% python3 -q
>>> import numpy as np
>>> np.set_printoptions(precision=2, suppress=True, linewidth=160, floatmode="fixed")
>>> W0 = np.load("m.npy")
>>> W0
array([[1, 2, 0],
       [2, 4, 0],
       [0, 0, 0]])
>>> # null space of dimension 2
>>> (W0 != 0).astype(int)
array([[1, 1, 0],
       [1, 1, 0],
       [0, 0, 0]])
>>> np.round(np.linalg.det(W0), 2)
np.float64(0.0)
>>> np.flatnonzero(np.linalg.matrix_power((W0 != 0) + (W0.T != 0) + np.eye(3), 3)[1])
array([0, 1])
>>> left, sig, vt = np.linalg.svd(W0)
>>> vecs = vt[:(sig > 1e-8).sum()]
>>> rng = np.random.default_rng(793076)
>>> x = W0[0] + 5 * W0[1] + rng.integers(2) * np.eye(3)[1]
>>> x
array([11.00, 23.00,  0.00])
>>> np.round(np.linalg.norm(x - vecs.T @ vecs @ x), 2)
np.float64(0.45)
>>> np.allclose(vecs.T @ vecs @ x, x)
False
>>> np.linalg.matrix_rank(np.vstack([W0, x]))
np.int64(2)
>>> vecs.T @ vecs
array([[0.20, 0.40, 0.00],
       [0.40, 0.80, 0.00],
       [0.00, 0.00, 0.00]])
>>> K = np.load("out13.npy")
>>> K
array([[ 2.25, -0.66,  1.09],
       [ 5.62, -1.80,  4.22],
       [-0.69, -8.64,  0.11],
       [ 8.72,  1.97, -0.57],
       [ 2.66, -0.02,  3.28],
       [-2.75,  6.87,  0.98],
       [ 6.19, -6.19,  2.01],
       [-2.22,  6.78,  1.26],
       [ 0.42, -4.12, -1.24],
       [-4.70, -3.16, -5.42],
       [-5.08, -0.11, -3.15],
       [-9.37,  3.11, -6.90],
       [ 4.02, -9.22,  2.85],
       [ 0.23, -1.91, -0.36],
       [-1.11,  5.46,  2.59],
       [ 0.93,  0.37, -0.95],
       [-3.19,  5.83, -4.76],
       [ 3.46, -2.64,  0.00],
       [-5.62,  3.58,  1.49],
       [-1.09, -1.35, -3.38],
       [-6.09,  1.55, -4.22],
       [-5.89,  4.60,  1.39],
       [ 7.30, -1.75,  5.19]])
>>> D = np.linalg.norm(K[:, None] - K[None], axis=-1)
>>> np.linalg.matrix_rank(D ** 2)
np.int64(5)
>>> np.flatnonzero(D[18] < D.mean() / 2)
array([ 5, 18, 21])
>>> np.unravel_index(D.round(6).argmax(), D.shape)
(np.int64(11), np.int64(22))
>>> q, Rm = np.linalg.qr(K)
>>> Rm
array([[-22.48,   9.57,  -9.61],
       [  0.00, -18.96,  -2.46],
       [  0.00,   0.00, -11.21]])
>>> np.allclose(Rm.T @ Rm, K.T @ K)
True
>>> left, sig, vt = np.linalg.svd(W0)
>>> sig.round(2) + 0
array([5.00, 0.00, 0.00])
>>> B = left[:, :1] @ np.diag(sig[:1]) @ vt[:1]
>>> np.linalg.matrix_rank(B)
np.int64(1)
>>> B
array([[1.00, 2.00, 0.00],
       [2.00, 4.00, 0.00],
       [0.00, 0.00, 0.00]])
>>> round(float(np.linalg.norm(W0 - B) / np.linalg.norm(W0)), 2)
0.0
>>> A = np.loadtxt("case18.csv", delimiter=",")
>>> A
array([[0.00, 2.00, 1.00],
       [0.00, 0.00, 0.00],
       [0.00, 0.00, 0.00]])
>>> # rows 1 and 2 are equal
>>> np.round(np.linalg.det(2 * A), 2), round(float(np.linalg.det(A)), 2)
(np.float64(0.0), 0.0)
>>> np.round(np.linalg.eigvals(A).sum().real, 2)
np.float64(0.0)
>>> np.poly(A)
array([1.00, 0.00, 0.00, 0.00])
>>> round(np.linalg.det(A.T), 2)
np.float64(0.0)
>>> np.einsum("ij,ji->", A, A)
np.float64(0.0)
>>> np.kron(np.eye(2, dtype=int), A)
array([[0.00, 2.00, 1.00, 0.00, 0.00, 0.00],
       [0.00, 0.00, 0.00, 0.00, 0.00, 0.00],
       [0.00, 0.00, 0.00, 0.00, 0.00, 0.00],
       [0.00, 0.00, 0.00, 0.00, 2.00, 1.00],
       [0.00, 0.00, 0.00, 0.00, 0.00, 0.00],
       [0.00, 0.00, 0.00, 0.00, 0.00, 0.00]])
>>> np.linalg.eigvals(A)
array([0.00, 0.00, 0.00])
